>>> import numpy as np
>>> import numpy.linalg as la
>>> np.set_printoptions(precision=2, suppress=True, linewidth=120)
>>> def rd(a):
...     return np.round(a, 2) + 0
... 
>>> A = np.array([[-1, -1, -2, -2, -1, -5],
...     [3, 0, -1, 1, -3, -3],
...     [-5, 2, -3, 5, -3, -3],
...     [3, -1, 4, 5, 1, -5],
...     [-2, 3, 2, 3, 1, 5]])
>>> A[0] = A[3]
>>> A
array([[ 3, -1,  4,  5,  1, -5],
       [ 3,  0, -1,  1, -3, -3],
       [-5,  2, -3,  5, -3, -3],
       [ 3, -1,  4,  5,  1, -5],
       [-2,  3,  2,  3,  1,  5]])
>>> # rank 4
>>> x0 = np.array([0, 1, -2, 2, -1, 0])
>>> la.norm(A @ x0) <= la.norm(A, 2) * la.norm(x0) + 1e-9
np.True_
>>> np.einsum("ij,j->i", A, x0)
array([ 0,  7, 21,  0,  4])
>>> A @ x0
array([ 0,  7, 21,  0,  4])
>>> other = A / la.norm(A, axis=1, keepdims=True)
>>> G = other @ other.T
>>> rd(G[2])
array([0.1 , 0.23, 1.  , 0.1 , 0.11])
>>> rd(np.degrees(np.arccos(np.clip(G[2, 3], -1, 1))))
np.float64(84.19)
>>> (np.abs(G) > 0.9).astype(int)
array([[1, 0, 0, 1, 0],
       [0, 1, 0, 0, 0],
       [0, 0, 1, 0, 0],
       [1, 0, 0, 1, 0],
       [0, 0, 0, 0, 1]])
>>> rd(la.norm(other, axis=1))
array([1., 1., 1., 1., 1.])
>>> (G - 2 * np.eye(5)).round(6).argmax(axis=1)
array([3, 0, 1, 0, 2])
>>> K = np.load("test12.npy")
>>> rd(K)
array([[-0.26,  0.88,  0.09,  0.35,  0.17],
       [-0.79, -0.43,  0.04,  0.31,  0.3 ],
       [ 0.  ,  0.09, -0.78, -0.3 ,  0.54],
       [ 0.26, -0.06,  0.58, -0.18,  0.74],
       [ 0.48, -0.19, -0.21,  0.81,  0.18]])
>>> rd(np.poly(K))
array([ 1.  ,  1.48,  0.9 , -0.9 , -1.48, -1.  ])
>>> rd(np.einsum("ij,ji->", K, K))
np.float64(0.38)
>>> rd(la.det(K[::-1]))
np.float64(1.0)
>>> x0 = np.array([2, 0, 0, 1, 0])
>>> rd(la.det(K))
np.float64(1.0)
>>> rd(la.norm(x0)), rd(la.norm(K @ x0))
(np.float64(2.24), np.float64(2.24))
>>> w1 = np.array([[-2, -2], [3, 3], [-1, -2], [-3, -3], [1, 2]])
>>> beta = np.array([-8, 2])
>>> act = np.maximum(K @ w1 + beta, 0)
>>> la.matrix_rank(act)
np.int64(1)
>>> (act > 0).astype(int)
array([[0, 1],
       [0, 1],
       [0, 1],
       [0, 1],
       [0, 0]])
>>> cent = np.array([[0, -1], [-1, 0]])
>>> (act @ cent).round(6).argmax(axis=1)
array([1, 1, 1, 1, 0])
>>> w1 @ cent
array([[ 2,  2],
       [-3, -3],
       [ 2,  1],
       [ 3,  3],
       [-2, -1]])
>>> x0 = np.array([3, 3, 0, 2, 1])
>>> h = np.maximum(K @ x0, 0)
>>> rd(K * (h > 1e-9)[:, None])
array([[-0.26,  0.88,  0.09,  0.35,  0.17],
       [ 0.  ,  0.  ,  0.  ,  0.  ,  0.  ],
       [ 0.  ,  0.09, -0.78, -0.3 ,  0.54],
       [ 0.26, -0.06,  0.58, -0.18,  0.74],
       [ 0.48, -0.19, -0.21,  0.81,  0.18]])
>>> rd(K.T @ h)
array([0.82, 1.83, 0.11, 2.85, 1.81])
>>> rd(np.maximum(K @ x0, 0) - np.maximum(-K @ x0, 0))
array([ 2.71, -2.74,  0.23,  1.01,  2.66])
>>> np.flatnonzero(h > 1e-9)
array([0, 2, 3, 4])
>>> cent = np.array([[-1, 2, -1, -2], [1, -2, 1, 1], [1, 0, 1, 0]])
>>> rng = np.random.default_rng(76)
>>> F = rng.normal(size=(23, 3)) @ cent + np.array([3, -4, 0, -3])
>>> rd(F)
array([[ 6.3 , -8.64,  3.3 , -0.11],
       [ 2.  , -5.13, -1.  , -2.94],
       [ 5.19, -5.61,  2.19, -2.82],
       [ 4.12, -5.34,  1.12, -0.77],
       [ 3.16, -1.83,  0.16, -4.41],
       [ 2.47, -3.8 , -0.53, -3.06],
       [ 1.86,  1.33, -1.14, -7.14],
       [ 2.67, -3.98, -0.33, -2.7 ],
       [ 1.64, -2.82, -1.36, -3.97],
       [ 2.51, -3.8 , -0.49, -4.19],
       [ 4.72, -7.99,  1.72, -0.87],
       [ 0.7 , -0.44, -2.3 , -5.22],
       [ 3.94, -5.58,  0.94, -1.14],
       [ 1.  , -0.39, -2.  , -5.96],
       [ 2.41, -1.91, -0.59, -5.98],
       [ 2.  , -3.56, -1.  , -3.07],
       [ 0.62, -0.9 , -2.38, -6.64],
       [ 2.59, -5.04, -0.41, -2.36],
       [ 0.89, -0.88, -2.11, -5.18],
       [ 1.71, -2.12, -1.29, -3.23],
       [ 5.37, -6.58,  2.37, -1.01],
       [ 1.62, -0.94, -1.38, -7.01],
       [ 1.19, -0.08, -1.81, -5.92]])
>>> G = np.cov(F, rowvar=False)
>>> np.argsort(-F.std(axis=0).round(6), kind="stable")
array([1, 3, 0, 2])
>>> rd(np.corrcoef(F.T))
array([[ 1.  , -0.86,  1.  ,  0.8 ],
       [-0.86,  1.  , -0.86, -0.93],
       [ 1.  , -0.86,  1.  ,  0.8 ],
       [ 0.8 , -0.93,  0.8 ,  1.  ]])
>>> np.argwhere(np.triu(np.abs(np.corrcoef(F.T)) > 0.8, 1))
array([[0, 1],
       [0, 2],
       [1, 2],
       [1, 3]])
>>> rd(np.polyfit(F[:, 2], F[:, 0], 1))
array([1., 3.])
>>> rd(G)
array([[ 2.55, -3.63,  2.55,  2.72],
       [-3.63,  7.04, -3.63, -5.28],
       [ 2.55, -3.63,  2.55,  2.72],
       [ 2.72, -5.28,  2.72,  4.57]])
>>> left, s, Vt = la.svd(G)
>>> evecs = Vt[:(s > 1e-8).sum()]
>>> x0 = G[0] + -3 * G[2] + rng.integers(2) * np.eye(4)[0]
>>> rd(x0)
array([-5.09,  7.26, -5.09, -5.44])
>>> rd(la.norm(x0 - evecs.T @ evecs @ x0))
np.float64(0.0)
>>> E = np.loadtxt("w.csv", delimiter=",")
>>> E
array([[ 2., -2.,  1.,  2., -2., -2.],
       [-2.,  2., -1., -2., -1., -1.],
       [-2.,  2., -1., -2., -1., -1.],
       [ 3., -3.,  2.,  0., -1., -1.],
       [ 2.,  2.,  0.,  1.,  2., -1.],
       [ 5., -4.,  0.,  1., -3., -3.],
       [ 0.,  0.,  0.,  0.,  0.,  0.],
       [ 1., -3.,  2.,  2.,  0.,  0.],
       [ 0.,  0.,  0.,  0.,  0.,  0.],
       [ 2., -1., -2.,  1., -5., -5.],
       [ 0.,  0.,  0.,  0., -3., -3.],
       [ 2., -1., -2.,  1., -2., -2.],
       [ 1., -1.,  1., -2.,  1.,  1.],
       [ 1.,  1.,  1.,  1.,  4.,  1.],
       [ 0.,  0.,  0.,  0.,  0.,  0.],
       [ 5.,  0., -1.,  0.,  1., -2.],
       [ 3.,  1.,  1., -1.,  3.,  0.],
       [ 2., -1., -2.,  1., -2., -2.]])
>>> Xc = E - E.mean(axis=0)
>>> left, s, Vt = la.svd(Xc, full_matrices=False)
>>> (np.sign(left[:, 0]) == np.sign(left[0, 0])).astype(int)
array([1, 0, 0, 1, 0, 1, 0, 1, 0, 1, 1, 1, 0, 0, 0, 1, 0, 1])
>>> rd(np.abs(Vt[-1]))
array([0.33, 0.45, 0.17, 0.13, 0.53, 0.59])
>>> rd(s)
array([12.03,  9.37,  6.17,  4.09,  2.74,  0.62])
>>> np.abs(Vt[0]).argmax()
np.int64(4)
>>> rd(s ** 2 / (s ** 2).sum())
array([0.49, 0.3 , 0.13, 0.06, 0.03, 0.  ])
>>> la.matrix_rank(Xc)
np.int64(6)
>>> other = np.c_[E[:, :5] @ np.array([[5, 1, 1, 4, 3],
...     [3, 5, 1, 2, 3],
...     [5, 5, 2, 3, 4],
...     [5, 0, 5, 4, 1],
...     [3, 1, 2, 3, 4]]), np.array([2, 1, 2, 0, 1, 1, 3, 0, 3, 1, 3, 2, 3, 3, 0, 1, 2, 2])]
>>> other
array([[ 13.,  -5.,   8.,   9.,  -2.,   2.],
       [-22.,   2., -14., -18., -10.,   1.],
       [-22.,   2., -14., -18., -10.,   2.],
       [ 13.,  -3.,   2.,   9.,   4.,   0.],
       [ 27.,  14.,  13.,  22.,  21.,   1.],
       [  9., -18.,   0.,   7.,  -8.,   1.],
       [  0.,   0.,   0.,   0.,   0.,   3.],
       [ 16.,  -4.,  12.,  12.,   4.,   0.],
       [  0.,   0.,   0.,   0.,   0.,   3.],
       [-13., -18.,  -8., -11., -24.,   1.],
       [ -9.,  -3.,  -6.,  -9., -12.,   3.],
       [ -4., -15.,  -2.,  -2., -12.,   2.],
       [  0.,   2.,  -6.,   0.,   6.,   3.],
       [ 30.,  15.,  17.,  25.,  27.,   3.],
       [  0.,   0.,   0.,   0.,   0.,   0.],
       [ 23.,   1.,   5.,  20.,  15.,   1.],
       [ 27.,  16.,   7.,  22.,  27.,   2.],
       [ -4., -15.,  -2.,  -2., -12.,   2.]])
>>> la.matrix_rank(other)
np.int64(6)
>>> x0 = np.array([1, 3, 0, 3, 3, 4])
>>> rhs = other @ x0
>>> try:
...     la.solve(other, rhs)
... except la.LinAlgError as e:
...     print(e)
... 
Last 2 dimensions of the array must be square
>>> rhs
array([  27.,  -96.,  -92.,   43.,  202.,  -44.,   12.,   52.,   12., -168.,  -69.,  -83.,   36.,  243.,    0.,  135.,
        230.,  -83.])
>>> rd(la.solve(other.T @ other, other.T @ rhs))
array([1., 3., 0., 3., 3., 4.])
>>> rhs = rhs + 0.1 * rng.normal(size=18)
>>> rd(rhs)
array([  26.88,  -95.92,  -92.07,   42.86,  201.88,  -44.16,   11.96,   51.84,   11.92, -167.92,  -69.09,  -83.  ,
         36.02,  243.01,    0.02,  135.14,  230.16,  -82.97])
>>> beta, *_ = la.lstsq(other, rhs)
>>> [round(float(la.norm(la.solve(other.T @ other + lam * np.eye(6), other.T @ rhs))), 2) for lam in (0, 1, 10, 100)]
[6.65, 6.55, 6.11, 5.18]
>>> rd(beta)
array([ 0.94,  3.01, -0.01,  3.08,  2.99,  3.99])
>>> rd(la.norm(E, 2))
np.float64(14.01)
>>> rd(la.norm(E, 1)), rd(la.norm(E, np.inf))
(np.float64(33.0), np.float64(16.0))
>>> la.norm(E, axis=1).argmax()
np.int64(5)
>>> rd(la.norm(E[7], 1)), rd(la.norm(E[7], np.inf))
(np.float64(8.0), np.float64(3.0))
>>> E[7] @ E[13]
np.float64(2.0)
>>> rd(la.norm(E) ** 2 / la.norm(E, 2) ** 2)
np.float64(1.85)
>>> x0 = np.array([-2, 0, -3, -3, 0, -2])
>>> rhs = E @ x0
>>> beta, lr = np.zeros(6), 1 / la.norm(E, 2) ** 2
>>> for i in range(50):
...     beta -= lr * E.T @ (E @ beta - rhs)
...     if i % 10 == 0: print(i, round(la.norm(E @ beta - rhs), 2))
... 
0 20.22
10 4.08
20 2.64
30 2.16
40 1.96
>>> rd(beta)
array([-1.15,  1.21, -2.38, -2.7 , -1.3 , -0.75])
>>> W0 = np.load("layer17.npy")
>>> W0
array([[ 2.96, -0.14, -0.43,  0.13, -2.85],
       [ 0.77, -0.93,  0.9 ,  0.4 ,  2.64],
       [ 5.43,  1.28, -1.56,  0.56, -4.42],
       [ 4.39, -0.94, -0.49, -1.  , -1.71],
       [ 3.36,  0.99, -0.67,  0.17, -2.28],
       [ 1.94, -1.41, -0.06, -0.41, -1.87],
       [ 0.09,  0.22,  0.47,  0.39, -0.43],
       [ 3.08, -0.01,  1.12,  0.94, -4.68],
       [ 0.08, -1.09,  2.01,  1.14, -2.92],
       [ 5.11, -1.25,  0.16,  0.06, -3.28],
       [ 5.35, -1.45,  0.11, -0.51, -2.8 ],
       [-1.05, -1.75,  2.05,  0.58, -1.86],
       [ 1.98, -1.74,  0.28, -0.23, -0.48],
       [ 1.09, -0.07, -0.21, -0.14, -2.62],
       [-0.07, -1.3 ,  2.09,  1.1 , -3.75],
       [ 3.21, -1.39,  0.89,  0.41, -1.33],
       [ 1.87, -1.19,  2.05,  1.5 , -3.32],
       [ 6.16, -0.6 ,  0.23,  1.  , -3.93],
       [-1.23, -1.67,  2.2 ,  0.  , -1.86],
       [ 6.07,  0.34, -0.57,  0.2 , -2.58],
       [ 0.02, -1.88,  2.  ,  1.02, -3.5 ],
       [-0.73, -0.05,  1.57,  0.58, -6.24],
       [ 5.52, -1.26, -1.16, -1.34,  2.05],
       [ 1.36,  1.17,  1.03,  1.48, -3.14],
       [-2.03, -1.38,  1.9 ,  0.35, -3.1 ],
       [-0.12, -1.08,  0.55, -0.07, -0.52],
       [ 3.77,  0.13, -1.4 , -0.89, -3.4 ],
       [-0.85, -1.2 ,  0.55,  0.65, -0.91],
       [ 3.06, -0.32,  0.03, -0.87, -6.55],
       [ 2.11, -1.55,  1.78,  0.35, -3.62]])
>>> other = W0 / np.sqrt((W0 ** 2).mean(axis=1, keepdims=True))
>>> la.matrix_rank(W0 - W0.mean(axis=1, keepdims=True))
np.int64(4)
>>> rd(other[7])
array([ 1.19,  0.  ,  0.43,  0.36, -1.81])
